In [1]: import numpy as np

In [2]: import numpy.linalg as la

In [3]: np.set_printoptions(precision=2, suppress=True, linewidth=160)

In [4]: F = np.load("w.npy")

In [5]: F
Out[5]: 
array([[ 1,  0,  0,  0,  0,  0,  0,  0,  0],
       [-2,  1,  0,  0,  0,  0,  0,  0,  0],
       [ 0, -1,  1,  0,  0,  0,  0,  0,  0],
       [-2,  0, -1,  1,  0,  0,  0,  0,  0],
       [ 0,  2,  1,  1,  1,  0,  0,  0,  0],
       [ 2,  0,  2, -1, -2,  1,  0,  0,  0],
       [ 0,  1,  2,  1,  0,  2,  1,  0,  0],
       [-2,  2,  0, -1, -1, -2, -1,  1,  0],
       [ 2,  0, -1,  1, -1,  1, -1,  2,  1]])

In [6]: F @ F
Out[6]: 
array([[  1,   0,   0,   0,   0,   0,   0,   0,   0],
       [ -4,   1,   0,   0,   0,   0,   0,   0,   0],
       [  2,  -2,   1,   0,   0,   0,   0,   0,   0],
       [ -4,   1,  -2,   1,   0,   0,   0,   0,   0],
       [ -6,   3,   1,   2,   1,   0,   0,   0,   0],
       [  6,  -6,   3,  -4,  -4,   1,   0,   0,   0],
       [  0,   0,   7,   0,  -4,   4,   1,   0,   0],
       [-10,   1,  -6,  -2,   2,  -6,  -2,   1,   0],
       [  0,   2,  -4,  -3,  -6,  -4,  -4,   4,   1]])

In [7]: rng = np.random.default_rng(17)

In [8]: z = rng.integers(0, 3, 5)

In [9]: m1 = (z[:, None] == z) * 3 + np.eye(5)

In [10]: m1
Out[10]: 
array([[4., 3., 0., 0., 0.],
       [3., 4., 0., 0., 0.],
       [0., 0., 4., 3., 0.],
       [0., 0., 3., 4., 0.],
       [0., 0., 0., 0., 4.]])

In [11]: evals, evecs = la.eigh(m1)

In [12]: vec = np.array([0, 1, 0, 0, 3])

In [13]: la.eigvalsh(m1[1:, 1:])
Out[13]: array([1., 4., 4., 7.])

In [14]: evecs * np.maximum(evals, 0) @ evecs.T
Out[14]: 
array([[4., 3., 0., 0., 0.],
       [3., 4., 0., 0., 0.],
       [0., 0., 4., 3., 0.],
       [0., 0., 3., 4., 0.],
       [0., 0., 0., 0., 4.]])

In [15]: vec @ m1 @ vec
Out[15]: np.float64(40.0)

In [16]: np.abs(m1).sum(axis=1).max(), np.abs(evals).max()
Out[16]: (np.float64(7.0), np.float64(7.0))

In [17]: vec @ m1 @ vec / (vec @ vec), evals[0], evals[-1]
Out[17]: (np.float64(4.0), np.float64(1.0), np.float64(7.0))

In [18]: low = la.cholesky(m1)

In [19]: m1 / np.sqrt(np.outer(np.diag(m1), np.diag(m1)))
Out[19]: 
array([[1.  , 0.75, 0.  , 0.  , 0.  ],
       [0.75, 1.  , 0.  , 0.  , 0.  ],
       [0.  , 0.  , 1.  , 0.75, 0.  ],
       [0.  , 0.  , 0.75, 1.  , 0.  ],
       [0.  , 0.  , 0.  , 0.  , 1.  ]])

In [20]: la.eigvalsh(m1).min() > 0
Out[20]: np.True_

In [21]: z = rng.permutation(9)

In [22]: out = F[:, z] * rng.choice([-1, 1], 9)

In [23]: out
Out[23]: 
array([[ 0,  0,  0,  0,  0,  1,  0,  0,  0],
       [ 0,  0,  0,  0, -1, -2,  0,  0,  0],
       [ 0,  0,  0,  0,  1,  0,  0,  0,  1],
       [ 0,  0,  0, -1,  0, -2,  0,  0, -1],
       [ 0, -1,  0, -1, -2,  0,  0,  0,  1],
       [ 0,  2,  0,  1,  0,  2, -1,  0,  2],
       [ 0,  0,  1, -1, -1,  0, -2,  0,  2],
       [ 0,  1, -1,  1, -2, -2,  2, -1,  0],
       [ 1,  1, -1, -1,  0,  2, -1, -2, -1]])

In [24]: left, _, VT = la.svd(F.T @ out)

In [25]: np.round(left @ VT, 2) + 0
Out[25]: 
array([[ 0.,  0.,  0.,  0.,  0.,  1.,  0.,  0.,  0.],
       [ 0.,  0.,  0.,  0., -1.,  0.,  0.,  0.,  0.],
       [ 0.,  0.,  0.,  0.,  0.,  0.,  0.,  0.,  1.],
       [ 0.,  0.,  0., -1.,  0.,  0.,  0.,  0.,  0.],
       [ 0., -1.,  0.,  0.,  0.,  0.,  0.,  0.,  0.],
       [ 0.,  0.,  0.,  0.,  0.,  0., -1.,  0.,  0.],
       [ 0.,  0.,  1.,  0.,  0.,  0.,  0.,  0.,  0.],
       [ 0.,  0.,  0.,  0.,  0.,  0.,  0., -1.,  0.],
       [ 1.,  0.,  0.,  0.,  0.,  0.,  0.,  0.,  0.]])

In [26]: np.round(la.lstsq(F, out)[0], 2) + 0
Out[26]: 
array([[ 0.,  0.,  0.,  0.,  0.,  1.,  0.,  0.,  0.],
       [ 0.,  0.,  0.,  0., -1.,  0.,  0.,  0.,  0.],
       [ 0.,  0.,  0.,  0.,  0.,  0.,  0.,  0.,  1.],
       [ 0.,  0.,  0., -1.,  0.,  0.,  0.,  0.,  0.],
       [ 0., -1.,  0.,  0.,  0.,  0.,  0.,  0.,  0.],
       [ 0.,  0.,  0.,  0.,  0.,  0., -1.,  0.,  0.],
       [ 0.,  0.,  1.,  0.,  0.,  0.,  0.,  0.,  0.],
       [ 0.,  0.,  0.,  0.,  0.,  0.,  0., -1.,  0.],
       [ 1.,  0.,  0.,  0.,  0.,  0.,  0.,  0.,  0.]])

In [27]: arr = np.loadtxt("block12.csv", delimiter=",")

In [28]: arr
Out[28]: 
array([[ 0.34, -0.07, -0.91],
       [ 0.63, -0.9 , -1.  ],
       [-0.35,  0.94,  0.99],
       [-0.47, -0.02,  0.97],
       [-0.75, -0.17,  1.  ],
       [ 0.59, -0.36, -1.  ],
       [-0.73, -0.18,  1.  ],
       [ 0.04,  0.45,  0.12],
       [ 0.75,  0.58, -1.  ],
       [-0.02,  0.98,  0.89],
       [-0.26, -0.66,  0.58],
       [ 0.19,  0.79, -0.17],
       [ 0.53,  0.35, -0.98],
       [-0.17,  0.38,  0.75],
       [-0.68,  0.39,  1.  ],
       [-0.65, -0.21,  1.  ],
       [ 0.51, -0.54, -0.99],
       [-0.56,  0.99,  1.  ],
       [ 0.  ,  0.84,  0.63],
       [ 0.35, -0.78, -0.98],
       [ 0.89,  0.42, -1.  ],
       [ 0.27, -0.72, -0.94],
       [ 0.45,  0.97, -0.65],
       [ 0.48, -0.93, -1.  ],
       [-0.46, -0.81,  0.9 ]])

In [29]: O, r_ = la.qr(F)

In [30]: np.allclose(r_.T @ r_, F.T @ F)
Out[30]: True

In [31]: np.round(O @ r_, 2) + 0
Out[31]: 
array([[ 1.,  0.,  0.,  0.,  0.,  0.,  0.,  0.,  0.],
       [-2.,  1.,  0.,  0.,  0.,  0.,  0.,  0.,  0.],
       [ 0., -1.,  1.,  0.,  0.,  0.,  0.,  0.,  0.],
       [-2.,  0., -1.,  1.,  0.,  0.,  0.,  0.,  0.],
       [ 0.,  2.,  1.,  1.,  1.,  0.,  0.,  0.,  0.],
       [ 2.,  0.,  2., -1., -2.,  1.,  0.,  0.,  0.],
       [ 0.,  1.,  2.,  1.,  0.,  2.,  1.,  0.,  0.],
       [-2.,  2.,  0., -1., -1., -2., -1.,  1.,  0.],
       [ 2.,  0., -1.,  1., -1.,  1., -1.,  2.,  1.]])
